% ipython --no-banner

In [1]: import numpy as np

In [2]: np.set_printoptions(precision=2, suppress=True, linewidth=140)

In [3]: E = np.loadtxt("case3.csv", delimiter=",")

In [4]: E
Out[4]: 
array([[ 3.,  1.,  1.,  1.,  2.,  0.,  1.,  0.,  0., -1., -2.,  1.,  2.,  0.,  1., -1.],
       [ 1.,  3.,  1.,  1.,  2.,  0.,  1.,  0.,  0., -1., -2.,  1.,  2.,  0.,  1., -1.],
       [ 1.,  1.,  3.,  1.,  2.,  0.,  1.,  0.,  0., -1., -2.,  1.,  2.,  0.,  1., -1.],
       [ 1.,  1.,  1.,  3.,  2.,  0.,  1.,  0.,  0., -1., -2.,  1.,  2.,  0.,  1., -1.],
       [ 2.,  2.,  2.,  2.,  6.,  0.,  2.,  0.,  0., -2., -4.,  2.,  4.,  0.,  2., -2.],
       [ 0.,  0.,  0.,  0.,  0.,  2.,  0.,  0.,  0.,  0.,  0.,  0.,  0.,  0.,  0.,  0.],
       [ 1.,  1.,  1.,  1.,  2.,  0.,  3.,  0.,  0., -1., -2.,  1.,  2.,  0.,  1., -1.],
       [ 0.,  0.,  0.,  0.,  0.,  0.,  0.,  2.,  0.,  0.,  0.,  0.,  0.,  0.,  0.,  0.],
       [ 0.,  0.,  0.,  0.,  0.,  0.,  0.,  0.,  2.,  0.,  0.,  0.,  0.,  0.,  0.,  0.],
       [-1., -1., -1., -1., -2.,  0., -1.,  0.,  0.,  3.,  2., -1., -2.,  0., -1.,  1.],
       [-2., -2., -2., -2., -4.,  0., -2.,  0.,  0.,  2.,  6., -2., -4.,  0., -2.,  2.],
       [ 1.,  1.,  1.,  1.,  2.,  0.,  1.,  0.,  0., -1., -2.,  3.,  2.,  0.,  1., -1.],
       [ 2.,  2.,  2.,  2.,  4.,  0.,  2.,  0.,  0., -2., -4.,  2.,  6.,  0.,  2., -2.],
       [ 0.,  0.,  0.,  0.,  0.,  0.,  0.,  0.,  0.,  0.,  0.,  0.,  0.,  2.,  0.,  0.],
       [ 1.,  1.,  1.,  1.,  2.,  0.,  1.,  0.,  0., -1., -2.,  1.,  2.,  0.,  3., -1.],
       [-1., -1., -1., -1., -2.,  0., -1.,  0.,  0.,  1.,  2., -1., -2.,  0., -1.,  3.]])

In [5]: U, sv, Vh = np.linalg.svd(E)

In [6]: np.argmax(sv[:-1] / (sv[1:] + 1e-6)) + 1
Out[6]: np.int64(1)

In [7]: A2 = U[:, :1] @ np.diag(sv[:1]) @ Vh[:1]

In [8]: np.round(np.linalg.norm(E - A2) / np.linalg.norm(E), 2)
Out[8]: np.float64(0.32)

In [9]: np.linalg.matrix_rank(E, rtol=0.05)
Out[9]: np.int64(16)

In [10]: data = np.loadtxt("x.csv", delimiter=",")

In [11]: data
Out[11]: 
array([[5., 1., 0., 0., 0., 0., 0., 0., 0., 0., 0., 0., 0., 0., 0., 0.],
       [0., 5., 1., 0., 0., 0., 0., 0., 0., 0., 0., 0., 0., 0., 0., 0.],
       [0., 0., 5., 1., 0., 0., 0., 0., 0., 0., 0., 0., 0., 0., 0., 0.],
       [0., 0., 0., 5., 1., 0., 0., 0., 0., 0., 0., 0., 0., 0., 0., 0.],
       [0., 0., 0., 0., 5., 1., 0., 0., 0., 0., 0., 0., 0., 0., 0., 0.],
       [0., 0., 0., 0., 0., 5., 1., 0., 0., 0., 0., 0., 0., 0., 0., 0.],
       [0., 0., 0., 0., 0., 0., 5., 1., 0., 0., 0., 0., 0., 0., 0., 0.],
       [0., 0., 0., 0., 0., 0., 0., 5., 1., 0., 0., 0., 0., 0., 0., 0.],
       [0., 0., 0., 0., 0., 0., 0., 0., 5., 1., 0., 0., 0., 0., 0., 0.],
       [0., 0., 0., 0., 0., 0., 0., 0., 0., 5., 1., 0., 0., 0., 0., 0.],
       [0., 0., 0., 0., 0., 0., 0., 0., 0., 0., 5., 1., 0., 0., 0., 0.],
       [0., 0., 0., 0., 0., 0., 0., 0., 0., 0., 0., 5., 1., 0., 0., 0.],
       [0., 0., 0., 0., 0., 0., 0., 0., 0., 0., 0., 0., 5., 1., 0., 0.],
       [0., 0., 0., 0., 0., 0., 0., 0., 0., 0., 0., 0., 0., 5., 1., 0.],
       [0., 0., 0., 0., 0., 0., 0., 0., 0., 0., 0., 0., 0., 0., 5., 1.],
       [0., 0., 0., 0., 0., 0., 0., 0., 0., 0., 0., 0., 0., 0., 0., 5.]])

In [12]: low = np.linalg.cholesky(E)

In [13]: np.linalg.eigvalsh(E).min() > 0
Out[13]: np.True_

In [14]: np.diag(low) ** 2
Out[14]: array([3.  , 2.67, 2.5 , 2.4 , 3.33, 2.  , 2.2 , 2.  , 2.  , 2.18, 2.67, 2.12, 2.47, 2.  , 2.1 , 2.09])
